In [1]: import numpy as np

In [2]: np.set_printoptions(precision=2, suppress=True, linewidth=100)

In [3]: def tidy(a):
   ...:     return np.round(a, 2) + 0
   ...: 

In [4]: J = np.load("m.npy")

In [5]: print(tidy(J))
[[0.33 0.   0.   0.17 0.17 0.17 0.   0.17 0.   0.   0.  ]
 [0.   0.25 0.   0.25 0.25 0.25 0.   0.   0.   0.   0.  ]
 [0.   0.   0.17 0.17 0.   0.17 0.17 0.17 0.17 0.   0.  ]
 [0.33 0.   0.   0.33 0.   0.   0.   0.   0.33 0.   0.  ]
 [0.33 0.33 0.   0.   0.33 0.   0.   0.   0.   0.   0.  ]
 [0.   0.   0.33 0.   0.   0.33 0.   0.   0.   0.   0.33]
 [0.   0.33 0.   0.   0.   0.   0.33 0.   0.33 0.   0.  ]
 [0.   0.2  0.   0.   0.   0.   0.   0.4  0.2  0.   0.2 ]
 [0.   0.2  0.   0.   0.2  0.2  0.   0.   0.2  0.2  0.  ]
 [0.2  0.2  0.   0.2  0.   0.   0.   0.   0.2  0.2  0.  ]
 [0.   0.   0.   0.   0.   0.   0.   0.   0.5  0.   0.5 ]]

In [6]: x = np.array([-2, 0, 0, 2, -2, 0, -2, -2, 1, 0, -1])

In [7]: h = np.maximum(J @ x, 0)

In [8]: print(tidy(np.tanh(J @ x)))
[-0.76  0.   -0.17  0.32 -0.87 -0.32 -0.32 -0.66 -0.2   0.2   0.  ]

In [9]: print(tidy(h))
[0.   0.   0.   0.33 0.   0.   0.   0.   0.   0.2  0.  ]

In [10]: print(tidy(J * (h > 1e-9)[:, None]))
[[0.   0.   0.   0.   0.   0.   0.   0.   0.   0.   0.  ]
 [0.   0.   0.   0.   0.   0.   0.   0.   0.   0.   0.  ]
 [0.   0.   0.   0.   0.   0.   0.   0.   0.   0.   0.  ]
 [0.33 0.   0.   0.33 0.   0.   0.   0.   0.33 0.   0.  ]
 [0.   0.   0.   0.   0.   0.   0.   0.   0.   0.   0.  ]
 [0.   0.   0.   0.   0.   0.   0.   0.   0.   0.   0.  ]
 [0.   0.   0.   0.   0.   0.   0.   0.   0.   0.   0.  ]
 [0.   0.   0.   0.   0.   0.   0.   0.   0.   0.   0.  ]
 [0.   0.   0.   0.   0.   0.   0.   0.   0.   0.   0.  ]
 [0.2  0.2  0.   0.2  0.   0.   0.   0.   0.2  0.2  0.  ]
 [0.   0.   0.   0.   0.   0.   0.   0.   0.   0.   0.  ]]

In [11]: print(tidy((J - J.T) / 2))
[[ 0.    0.    0.   -0.08 -0.08  0.08  0.    0.08  0.   -0.1   0.  ]
 [ 0.    0.    0.    0.12 -0.04  0.12 -0.17 -0.1  -0.1  -0.1   0.  ]
 [ 0.    0.    0.    0.08  0.   -0.08  0.08  0.08  0.08  0.    0.  ]
 [ 0.08 -0.12 -0.08  0.    0.    0.    0.    0.    0.17 -0.1   0.  ]
 [ 0.08  0.04  0.    0.    0.    0.    0.    0.   -0.1   0.    0.  ]
 [-0.08 -0.12  0.08  0.    0.    0.    0.    0.   -0.1   0.    0.17]
 [ 0.    0.17 -0.08  0.    0.    0.    0.    0.    0.17  0.    0.  ]
 [-0.08  0.1  -0.08  0.    0.    0.    0.    0.    0.1   0.    0.1 ]
 [ 0.    0.1  -0.08 -0.17  0.1   0.1  -0.17 -0.1   0.    0.   -0.25]
 [ 0.1   0.1   0.    0.1   0.    0.    0.    0.    0.    0.    0.  ]
 [ 0.    0.    0.    0.    0.   -0.17  0.   -0.1   0.25  0.    0.  ]]

In [12]: np.linalg.determinant(J)
Traceback (most recent call last):
  Cell In[12], line 1
    np.linalg.determinant(J)
AttributeError: module 'numpy.linalg' has no attribute 'determinant'


In [13]: print(tidy((J + J.T) / 2))
[[0.33 0.   0.   0.25 0.25 0.08 0.   0.08 0.   0.1  0.  ]
 [0.   0.25 0.   0.12 0.29 0.12 0.17 0.1  0.1  0.1  0.  ]
 [0.   0.   0.17 0.08 0.   0.25 0.08 0.08 0.08 0.   0.  ]
 [0.25 0.12 0.08 0.33 0.   0.   0.   0.   0.17 0.1  0.  ]
 [0.25 0.29 0.   0.   0.33 0.   0.   0.   0.1  0.   0.  ]
 [0.08 0.12 0.25 0.   0.   0.33 0.   0.   0.1  0.   0.17]
 [0.   0.17 0.08 0.   0.   0.   0.33 0.   0.17 0.   0.  ]
 [0.08 0.1  0.08 0.   0.   0.   0.   0.4  0.1  0.   0.1 ]
 [0.   0.1  0.08 0.17 0.1  0.1  0.17 0.1  0.2  0.2  0.25]
 [0.1  0.1  0.   0.1  0.   0.   0.   0.   0.2  0.2  0.  ]
 [0.   0.   0.   0.   0.   0.17 0.   0.1  0.25 0.   0.5 ]]

In [14]: print(np.allclose(J @ J.T, J.T @ J))
False

In [15]: print(tidy(np.trace(J)))
3.38

In [16]: assert J == J.T
Traceback (most recent call last):
  Cell In[16], line 1
    assert J == J.T
ValueError: The truth value of an array with more than one element is ambiguous. Use a.any() or a.all()


In [17]: print(tidy(np.linalg.det(J)))
0.0
